% python3 -q
>>> import numpy as np
>>> np.set_printoptions(precision=3, suppress=True, linewidth=200)
>>> rd = lambda a: np.round(a, 3) + 0
>>> X = np.loadtxt("out11.csv", delimiter=",")
>>> print(X)
[[ 6.311 -0.808 -7.164  4.102 -0.169]
 [ 3.5   -0.995 -3.414  0.363  0.083]
 [ 4.805 -1.816 -4.234 -0.906  0.316]
 [-3.169  1.227  2.787  0.556 -0.202]
 [ 1.591 -0.606 -1.392 -0.295  0.103]
 [-2.795 -0.219  3.827 -3.715  0.31 ]
 [-5.984  0.985  6.594 -3.087  0.072]
 [-0.905 -0.589  1.794 -3.013  0.293]
 [ 5.431 -1.417 -5.353  1.141  0.132]
 [ 1.872 -0.401 -1.984  0.701 -0.038]]
>>> x0 = np.array([-6, 8, -6, -2, 3])
>>> target = X @ x0
>>> print(rd(np.linalg.solve(X.T @ X, X.T @ target)))
[-6.  8. -6. -2.  3.]
>>> print(rd(np.linalg.lstsq(X, target)[0]))
[-6.  8. -6. -2.  3.]
>>> rng = np.random.default_rng(25503)
>>> target = target + 0.05 * rng.normal(size=10)
>>> print(rd(target))
[-10.133  -8.972 -15.12   10.462  -5.174   0.456  10.573  -3.104 -13.62   -4.   ]
>>> coef, *_ = np.linalg.lstsq(X, target)
>>> print(rd(X.T @ (target - X @ coef)))
[0. 0. 0. 0. 0.]
>>> J = np.load("data.npy")
>>> print(J)
[[ 9  1  1 -2 -8  2  6  2 -4 -5 -4  7  3]
 [-4 -5  2  7 -5 -3 -3  7 -8  0  3 -3  9]
 [-9 -7 -2 -4  1  3 -7 -9  0 -1 -7  2 -9]
 [-1 -9  0 -8 -3  2 -7  2  3  3 -9 -9  6]
 [-9 -7 -2 -4  1  3 -7 -9  0 -1 -7  2 -9]
 [-5  8 -7 -3  2 -8 -7 -1  9 -6 -2  2  2]
 [ 1 -7  0  9 -5 -1 -4  0 -1 -2  0  3  4]
 [ 6  0 -4  9  3  3  2  0  0  9 -9  4  5]
 [ 9 -2 -3  2 -3 -6  8 -8 -6  0 -7  1  0]]
>>> print(np.allclose(J[:-1].T @ np.linalg.lstsq(J[:-1].T, J[-1])[0], J[-1]))
False
>>> arr = np.loadtxt("m.csv", delimiter=",")
>>> print(arr)
[[0. 0. 0. 1. 0. 0. 0. 1. 0.]
 [0. 0. 0. 1. 1. 0. 1. 1. 0.]
 [0. 0. 0. 1. 0. 1. 1. 0. 0.]
 [1. 1. 1. 0. 0. 1. 0. 0. 0.]
 [0. 1. 0. 0. 0. 1. 1. 1. 0.]
 [0. 0. 1. 1. 1. 0. 0. 0. 1.]
 [0. 1. 1. 0. 1. 0. 0. 0. 0.]
 [1. 1. 0. 0. 1. 0. 0. 0. 0.]
 [0. 0. 0. 0. 0. 1. 0. 0. 0.]]
>>> print(np.trace(arr))
0.0
>>> print((arr + arr.T) / 2)
[[0. 0. 0. 1. 0. 0. 0. 1. 0.]
 [0. 0. 0. 1. 1. 0. 1. 1. 0.]
 [0. 0. 0. 1. 0. 1. 1. 0. 0.]
 [1. 1. 1. 0. 0. 1. 0. 0. 0.]
 [0. 1. 0. 0. 0. 1. 1. 1. 0.]
 [0. 0. 1. 1. 1. 0. 0. 0. 1.]
 [0. 1. 1. 0. 1. 0. 0. 0. 0.]
 [1. 1. 0. 0. 1. 0. 0. 0. 0.]
 [0. 0. 0. 0. 0. 1. 0. 0. 0.]]
>>> print(rd(np.sort(np.abs(np.linalg.eigvals(arr)))))
[0.389 0.528 0.612 1.039 1.053 1.573 2.224 2.441 3.411]
>>> print(rd(np.linalg.det(arr)))
-4.0
>>> print(rd(np.linalg.matrix_power(arr, 3)))
[[ 0.  1.  1.  6.  3.  2.  4.  5.  1.]
 [ 1.  4.  3. 10.  8.  4.  8.  8.  2.]
 [ 1.  3.  2.  7.  3.  7.  7.  5.  1.]
 [ 6. 10.  7.  2.  5.  8.  3.  2.  1.]
 [ 3.  8.  3.  5.  4.  9.  8.  7.  0.]
 [ 2.  4.  7.  8.  9.  2.  3.  3.  4.]
 [ 4.  8.  7.  3.  8.  3.  2.  2.  2.]
 [ 5.  8.  5.  2.  7.  3.  2.  2.  1.]
 [ 1.  2.  1.  1.  0.  4.  2.  1.  0.]]
>>> np.linalg.determinant(arr)
Traceback (most recent call last):
  File "<python-input-24>", line 1, in <module>
    np.linalg.determinant(arr)
    ^^^^^^^^^^^^^^^^^^^^^
AttributeError: module 'numpy.linalg' has no attribute 'determinant'
>>> u = np.array([-5, -5, 7, -5, 6, 6, 0, -8, 8])
>>> Y = arr + np.outer(u, np.eye(9)[4])
>>> print(rd(np.linalg.det(Y) / np.linalg.det(arr)), rd(1 + np.linalg.solve(arr, u)[4]))
1.75 1.75
>>> print(np.linalg.matrix_rank(np.linalg.inv(Y) - np.linalg.inv(arr), tol=1e-8))
1
>>> x0 = np.array([1, 0, 0, -2, -2, 0, 0, 0, -1])
>>> target = arr @ x0
>>> print(target)
[-2. -4. -2.  1.  0. -5. -2. -1.  0.]
>>> print(rd(np.linalg.solve(arr, target)))
[ 1.  0.  0. -2. -2.  0.  0.  0. -1.]
>>> print(rd(np.linalg.solve(arr, target + arr[:, 6])))
[ 1.  0.  0. -2. -2.  0.  1.  0. -1.]
>>> w1 = np.array([[1, 3, 0, 1, 2, 3],
...     [3, 1, 3, 2, 2, 3],
...     [0, 1, 1, 2, 2, 0],
...     [2, 1, 1, 2, 2, 0],
...     [3, 1, 2, 2, 0, 0],
...     [2, 3, 2, 3, 0, 2],
...     [0, 0, 0, 1, 1, 1],
...     [1, 0, 2, 3, 1, 0],
...     [1, 1, 0, 0, 1, 1]])
>>> coef = np.array([-2, 6, 8, 2, 7, -6])
>>> act = np.maximum(arr @ w1 + coef, 0)
>>> print(rd((act > 0).mean(axis=0)))
[0.889 1.    1.    1.    1.    0.111]
>>> print(np.linalg.matrix_rank(act))
6
>>> print((act > 0).astype(int))
[[1 1 1 1 1 0]
 [1 1 1 1 1 0]
 [1 1 1 1 1 0]
 [1 1 1 1 1 1]
 [1 1 1 1 1 0]
 [1 1 1 1 1 0]
 [1 1 1 1 1 0]
 [1 1 1 1 1 0]
 [0 1 1 1 1 0]]
>>> C = np.array([[0, 7, 8], [1, 4, 0], [2, 4, 6], [9, 6, 9], [2, 1, 8], [7, 5, 5]])
>>> print((act @ C).round(6).argmax(axis=1))
[2 2 2 2 2 2 2 2 2]
>>> print(act @ C)
[[112. 131. 217.]
 [146. 183. 288.]
 [124. 156. 234.]
 [172. 223. 320.]
 [161. 205. 309.]
 [130. 176. 272.]
 [131. 179. 276.]
 [122. 184. 269.]
 [ 88. 113. 161.]]
>>> print([round(float(np.linalg.det(arr[:i, :i])), 2) + 0 for i in range(1, 10)])
[0.0, 0.0, 0.0, 0.0, 0.0, -1.0, 0.0, 1.0, -4.0]
>>> feats = np.load("arr.npy")
>>> print(rd(feats))
[[ 0.35   0.     0.135 -0.458]
 [ 0.     0.     0.     0.   ]
 [ 0.135  0.     0.052 -0.176]
 [-0.458  0.    -0.176  0.598]]
>>> print(np.linalg.matrix_rank(feats, rtol=0.1))
1
>>> print([round(float(x), 3) for x in np.linalg.svd(feats, compute_uv=False)[:3]])
[1.0, 0.0, 0.0]
>>> print(np.linalg.cond(feats) > 100)
True
>>> print(np.argsort(-np.linalg.norm(feats, axis=0).round(6), kind="stable")[:3])
[3 0 2]
>>> print(rd(np.linalg.norm(feats, 2) / np.linalg.norm(feats)))
1.0
>>> Y = np.array([[-9, 9], [1, 8]])
>>> C = np.kron(Y, feats)
>>> print(np.linalg.matrix_rank(C))
2
>>> print(rd(np.linalg.norm(C, 2)), rd(np.linalg.norm(Y, 2) * np.linalg.norm(feats, 2)))
13.893 13.893
>>> print(C.shape)
(8, 8)
>>> print(rd(C))
[[-3.149  0.    -1.211  4.118  3.149  0.     1.211 -4.118]
 [ 0.     0.     0.     0.     0.     0.     0.     0.   ]
 [-1.211  0.    -0.466  1.584  1.211  0.     0.466 -1.584]
 [ 4.118  0.     1.584 -5.385 -4.118  0.    -1.584  5.385]
 [ 0.35   0.     0.135 -0.458  2.799  0.     1.077 -3.66 ]
 [ 0.     0.     0.     0.     0.     0.     0.     0.   ]
 [ 0.135  0.     0.052 -0.176  1.077  0.     0.414 -1.408]
 [-0.458  0.    -0.176  0.598 -3.66   0.    -1.408  4.787]]
>>> rank = np.linalg.matrix_rank(feats)
>>> print(rank)
1
>>> ns = np.linalg.svd(feats)[2][rank:].T
>>> print(np.linalg.matrix_rank(feats.T @ feats), np.linalg.matrix_rank(feats @ feats.T))
1 1
>>> print([int(np.linalg.matrix_rank(np.delete(feats, i, axis=0))) for i in range(4)])
[1, 1, 1, 1]
>>> print(rd(ns @ ns.T))
[[ 0.65   0.    -0.135  0.458]
 [ 0.     1.     0.     0.   ]
 [-0.135  0.     0.948  0.176]
 [ 0.458  0.     0.176  0.402]]
>>> print([int(np.linalg.matrix_rank(feats[:i])) for i in range(1, len(feats) + 1)])
[1, 1, 1, 1]
>>> print([int(np.linalg.matrix_rank(feats[:, :j + 1])) for j in range(4)])
[1, 1, 1, 1]
>>> W0 = np.load("x.npy")
>>> print(W0)
[[ 1  0  0  0  0  0  0  0  0  0  0  0]
 [ 2  1  0  0  0  0  0  0  0  0  0  0]
 [-2  2  1  0  0  0  0  0  0  0  0  0]
 [-2 -1 -1  1  0  0  0  0  0  0  0  0]
 [-2  0  2  2  1  0  0  0  0  0  0  0]
 [ 0  0  0 -2  0  1  0  0  0  0  0  0]
 [ 2  0  2 -1  0 -1  1  0  0  0  0  0]
 [-2 -2  2 -1  0 -2  1  1  0  0  0  0]
 [ 1  1  0  2 -2 -2  2 -2  1  0  0  0]
 [-1  1 -2  0 -1 -1 -2  2 -1  1  0  0]
 [ 1 -2  0 -1  1  0  0  1 -2  0  1  0]
 [-1  1 -1  2 -2 -2 -1 -1 -2  0 -1  1]]
>>> W0[12]
Traceback (most recent call last):
  File "<python-input-67>", line 1, in <module>
    W0[12]
    ~~^^^^
IndexError: index 12 is out of bounds for axis 0 with size 12
>>> print(rd(W0.mean(axis=0)))
[-0.25   0.083  0.25   0.167 -0.25  -0.583  0.083  0.083 -0.333  0.083  0.     0.083]
>>> np.zeros(12, 12)
Traceback (most recent call last):
  File "<python-input-69>", line 1, in <module>
    np.zeros(12, 12)
    ~~~~~~~~^^^^^^^^
TypeError: Cannot interpret '12' as a data type
>>> print(W0.sum(axis=0))
[-3  1  3  2 -3 -7  1  1 -4  1  0  1]
>>> print(W0.shape)
(12, 12)
>>> print(rd(np.linalg.norm(W0)))
12.124
>>> print(rd(np.linalg.svd(W0, compute_uv=False)))
[6.564 5.798 5.379 4.164 3.247 2.764 2.031 1.234 0.413 0.16  0.068 0.012]
>>> print(W0 - W0[0])
[[ 0  0  0  0  0  0  0  0  0  0  0  0]
 [ 1  1  0  0  0  0  0  0  0  0  0  0]
 [-3  2  1  0  0  0  0  0  0  0  0  0]
 [-3 -1 -1  1  0  0  0  0  0  0  0  0]
 [-3  0  2  2  1  0  0  0  0  0  0  0]
 [-1  0  0 -2  0  1  0  0  0  0  0  0]
 [ 1  0  2 -1  0 -1  1  0  0  0  0  0]
 [-3 -2  2 -1  0 -2  1  1  0  0  0  0]
 [ 0  1  0  2 -2 -2  2 -2  1  0  0  0]
 [-2  1 -2  0 -1 -1 -2  2 -1  1  0  0]
 [ 0 -2  0 -1  1  0  0  1 -2  0  1  0]
 [-2  1 -1  2 -2 -2 -1 -1 -2  0 -1  1]]
>>> print(W0.sum(axis=1))
[ 1  3  1 -3  3 -1  3 -3  1 -4 -1 -7]
>>> print(np.abs(W0).max())
2
>>> print(np.unravel_index(np.abs(W0).argmax(), W0.shape))
(np.int64(1), np.int64(0))
>>> idx = rng.permutation(12)
>>> Y = W0[:, idx] * rng.choice([-1, 1], 12)
>>> print(Y)
[[ 0  0  1  0  0  0  0  0  0  0  0  0]
 [ 0  1  2  0  0  0  0  0  0  0  0  0]
 [ 0  2 -2 -1  0  0  0  0  0  0  0  0]
 [ 0 -1 -2  1  0 -1  0  0  0  0  0  0]
 [ 0  0 -2 -2  0 -2  1  0  0  0  0  0]
 [ 0  0  0  0  0  2  0  0  0 -1  0  0]
 [ 1  0  2 -2  0  1  0  0  0  1  0  0]
 [ 1 -2 -2 -2  0  1  0  0  0  2  0  1]
 [ 2  1  1  0  0 -2 -2  0  0  2 -1 -2]
 [-2  1 -1  2  0  0 -1  0  1  1  1  2]
 [ 0 -2  1  0  0  1  1 -1  0  0  2  1]
 [-1  1 -1  1 -1 -2 -2  1  0  2  2 -1]]
>>> U, _, vt = np.linalg.svd(W0.T @ Y)
>>> print(idx)
[ 6  1  0  2 11  3  4 10  9  5  8  7]
>>> print(rd(np.linalg.lstsq(W0, Y)[0]))
[[ 0.  0.  1.  0.  0.  0.  0.  0.  0.  0.  0.  0.]
 [ 0.  1.  0.  0.  0.  0.  0.  0.  0.  0.  0.  0.]
 [ 0.  0.  0. -1.  0.  0.  0.  0.  0.  0.  0.  0.]
 [ 0.  0.  0.  0.  0. -1.  0.  0.  0.  0.  0.  0.]
 [ 0.  0.  0.  0.  0.  0.  1.  0.  0.  0.  0.  0.]
 [ 0.  0.  0.  0.  0.  0.  0.  0.  0. -1.  0.  0.]
 [ 1.  0.  0.  0.  0.  0.  0.  0.  0.  0.  0.  0.]
 [ 0.  0.  0.  0.  0.  0.  0.  0.  0.  0.  0.  1.]
 [ 0.  0.  0.  0.  0.  0.  0.  0.  0.  0. -1.  0.]
 [ 0.  0.  0.  0.  0.  0.  0.  0.  1.  0.  0.  0.]
 [ 0.  0.  0.  0.  0.  0.  0. -1.  0.  0.  0.  0.]
 [ 0.  0.  0.  0. -1.  0.  0.  0.  0.  0.  0.  0.]]
>>> q, vecs = np.linalg.qr(Y[:, :9])[0], np.linalg.qr(Y[:, 9:])[0]
>>> sig = np.linalg.svd(q.T @ vecs, compute_uv=False)
>>> print((sig > 0.9).sum())
3
>>> print(rd(sig))
[1.    0.999 0.937]
>>> u = np.array([-3, -2])
>>> print(np.correlate(W0[10], W0[3], "full"))
[ 0  0  0  0  0  0  0  0  1 -3  1 -1  6  0  1 -1 -3  1  1  3 -1 -2  0]
>>> print(np.convolve(W0[10], u))
[-3  4  4  3 -1 -2  0 -3  4  4 -3 -2  0]
>>> print(np.cross(W0[10, :3], W0[3, :3]))
[ 2  1 -5]
>>> def softmax(z):
...     e = np.exp(z - z.max(axis=-1, keepdims=True))
...     return e / e.sum(axis=-1, keepdims=True)
... 
>>> print(rd(softmax(J[3] + -1)))
[0.001 0.    0.002 0.    0.    0.016 0.    0.016 0.044 0.044 0.    0.    0.877]
>>> print(rd(softmax(10 * J[3])))
[0. 0. 0. 0. 0. 0. 0. 0. 0. 0. 0. 0. 1.]
>>> S = J @ J.T / np.sqrt(13)
>>> print(rd(softmax(S)))
[[1.  0.  0.  0.  0.  0.  0.  0.  0. ]
 [0.  1.  0.  0.  0.  0.  0.  0.  0. ]
 [0.  0.  0.5 0.  0.5 0.  0.  0.  0. ]
 [0.  0.  0.  1.  0.  0.  0.  0.  0. ]
 [0.  0.  0.5 0.  0.5 0.  0.  0.  0. ]
 [0.  0.  0.  0.  0.  1.  0.  0.  0. ]
 [0.  0.  0.  0.  0.  0.  1.  0.  0. ]
 [0.  0.  0.  0.  0.  0.  0.  1.  0. ]
 [0.  0.  0.  0.  0.  0.  0.  0.  1. ]]
